% python3 -q
>>> import numpy as np
>>> from numpy import linalg as LA
>>> np.set_printoptions(suppress=True, linewidth=100)
>>> rnd = lambda a: np.round(a, 2) + 0
>>> M = np.load("x.npy")
>>> rnd(M)
array([[ 3.68,  6.27,  1.8 , -0.73, -1.23],
       [-4.48,  3.18,  4.43,  4.66, -2.43],
       [-4.89,  1.24, -4.21, -2.98, -2.83],
       [ 1.71, -3.75, -1.92,  2.58, -6.96],
       [-0.8 , -1.02,  5.66, -6.06, -0.95]])
>>> rnd(LA.det(M.T))
np.float64(34867.84)
>>> rnd(np.einsum("ii->", M))
np.float64(4.28)
>>> P = np.triu(np.array([[1, 1, 2, -1, -1],
...     [-2, 2, 2, 2, -2],
...     [0, 1, -1, -2, -1],
...     [-1, 2, 0, 2, -2],
...     [2, 1, 1, 2, 2]]), 1) + np.eye(5)
>>> out = P @ M @ LA.inv(P)
>>> print(rnd(np.trace(out)), rnd(np.trace(M)))
4.28 4.28
>>> rnd(LA.det(out))
np.float64(34867.84)
>>> K = -2 * np.eye(2) + np.ones((2, 2))
>>> K
array([[-1.,  1.],
       [ 1., -1.]])
>>> # rank 1
>>> np.all(LA.eigvalsh(K) > 0)
np.False_
>>> out = K / np.sqrt((K ** 2).mean(axis=1, keepdims=True))
>>> LA.matrix_rank(K - K.mean(axis=1, keepdims=True))
np.int64(1)
>>> J = np.loadtxt("block1.csv", delimiter=",")
>>> J
array([[ 0., -2.],
       [ 2.,  0.]])
>>> # skew-symmetric
>>> x0 = np.array([-8, -9])
>>> y = J @ x0
>>> print(y)
[ 18. -16.]
>>> rnd(LA.solve(J, y))
array([-8., -9.])
>>> print(J[:, 0] @ J[:, 1])
0.0
>>> J.T @ J
array([[4., 0.],
       [0., 4.]])
>>> print(np.allclose(J @ J.T, J.T @ J))
True
>>> print(np.trace(J))
0.0
>>> np.allclose(J, J.T)
False
>>> J @ J
array([[-4.,  0.],
       [ 0., -4.]])
>>> (J - J.T) / 2
array([[ 0., -2.],
       [ 2.,  0.]])
>>> mat = np.load("data.npy")
>>> mat
array([[ 10,  -3, -14],
       [ -3,   9,  15],
       [-14,  15,  34]])
>>> # equal to its transpose
>>> f = np.array([-3, 2, -3])
>>> np.array([np.convolve(row, f, "same") for row in mat])
array([[ 29,   6, -19],
       [-33, -18,   3],
       [-73, -30,  23]])
>>> x0 = np.array([2, -2, -1])
>>> (mat @ x0).argmax()
np.int64(0)
>>> print(mat @ np.ones(3))
[-7. 21. 35.]
>>> out = np.array([[3, -1], [-3, 1]])
>>> W2 = np.kron(out, mat)
>>> W2.shape
(6, 6)
>>> LA.matrix_rank(W2)
np.int64(2)
>>> print(rnd(LA.norm(W2, 2)), rnd(LA.norm(out, 2) * LA.norm(mat, 2)))
207.53 207.53
>>> U, sig, vt = LA.svd(mat)
>>> vecs = vt[:(sig > 1e-8).sum()]
>>> rng = np.random.default_rng(9729)
>>> x0 = mat[2] + -1 * mat[0] + rng.integers(2) * np.eye(3)[1]
>>> print(x0)
[-24.  18.  48.]
>>> print(rnd(vecs.T @ vecs))
[[ 0.74  0.35 -0.26]
 [ 0.35  0.53  0.35]
 [-0.26  0.35  0.74]]
>>> np.allclose(vecs.T @ vecs @ x0, x0)
True
>>> print(rnd(LA.norm(x0 - vecs.T @ vecs @ x0)))
0.0
>>> feats = np.array([[-2, 2, -8, -2, 2],
...     [2, -4, -6, 0, 8],
...     [-3, 0, -3, -1, 3],
...     [1, 0, -7, -1, 3],
...     [0, 7, -11, -3, -5],
...     [2, 1, -7, -1, 1]])
>>> feats
array([[ -2,   2,  -8,  -2,   2],
       [  2,  -4,  -6,   0,   8],
       [ -3,   0,  -3,  -1,   3],
       [  1,   0,  -7,  -1,   3],
       [  0,   7, -11,  -3,  -5],
       [  2,   1,  -7,  -1,   1]])
>>> # rows and columns are dependent
>>> W1 = np.array([[-4, -1], [5, 1]])
>>> beta = np.array([-2, 2])
>>> hid = np.maximum(J @ W1 + beta, 0)
>>> (hid > 0).mean(axis=0)
array([0., 0.])
>>> LA.matrix_rank(hid)
np.int64(0)
>>> W2 = np.array([[1, -2, 1], [1, 2, 2]])
>>> (hid @ W2).round(6).argmax(axis=1)
array([0, 0])
>>> arr = np.array([[-0.15, 0.12, 0.05],
...     [0.38, 0.21, 0.65],
...     [2.45, -2.77, 3.91],
...     [-3.05, 3.22, -4.37],
...     [-1.98, 2.12, -2.55],
...     [3.7, -3.36, 5.48],
...     [0.03, -0.03, 0.1],
...     [1.38, -2.09, 2.38],
...     [1.62, -1.34, 2.71],
...     [0.66, -0.89, 0.95],
...     [2.05, -2.58, 3.5],
...     [4.28, -3.54, 5.58]])
>>> C2 = arr.T @ arr
>>> rnd(C2)
array([[ 60.57, -59.26,  87.83],
       [-59.26,  60.03, -86.82],
       [ 87.83, -86.82, 128.65]])
>>> (arr @ arr.T).shape
(12, 12)
>>> rnd(np.abs(LA.svd(arr)[2][-1]))
array([0.76, 0.16, 0.63])
>>> round(np.log10(LA.cond(arr)))
1
>>> W2 = arr[[6, 5]].astype(float)
>>> for _ in range(3):
...     labels = LA.norm(arr[:, None] - W2, axis=-1).argmin(axis=1)
...     W2 = np.array([arr[labels == j].mean(axis=0) for j in range(2)])
... 
>>> labels
array([0, 0, 1, 0, 0, 1, 0, 1, 1, 0, 1, 1])
>>> rnd(W2[1] - W2[0])
array([ 3.26, -3.4 ,  4.79])
>>> rnd(W2)
array([[-0.68,  0.79, -0.86],
       [ 2.58, -2.61,  3.93]])
>>> np.abs(W2[1] - W2[0]).argmax()
np.int64(2)
>>> X = np.array([[-1, 0, 0, -1, 0],
...     [-1, 0, -1, -1, 0],
...     [0, 0, 0, 2, -1],
...     [-1, 0, 0, 0, 0],
...     [0, 0, -1, 0, 0],
...     [0, 0, 0, -3, 0]])
>>> # rank 4
>>> U, sig, vt = LA.svd(X)
>>> np.argmax(sig[:-1] / (sig[1:] + 1e-6)) + 1
np.int64(4)
>>> rnd(sig)
array([3.96, 1.8 , 1.17, 0.83, 0.  ])
>>> out = U[:, :4] @ np.diag(sig[:4]) @ vt[:4]
>>> rnd(out)
array([[-1.,  0.,  0., -1.,  0.],
       [-1.,  0., -1., -1.,  0.],
       [ 0.,  0.,  0.,  2., -1.],
       [-1.,  0.,  0.,  0.,  0.],
       [ 0.,  0., -1.,  0.,  0.],
       [ 0.,  0.,  0., -3.,  0.]])
>>> rnd(LA.norm(X - out) / LA.norm(X))
np.float64(0.0)
>>> rnd(np.abs(X - out).max())
np.float64(0.0)
>>> print(LA.matrix_rank(out))
4
>>> LA.matrix_rank(X, rtol=0.05)
np.int64(4)
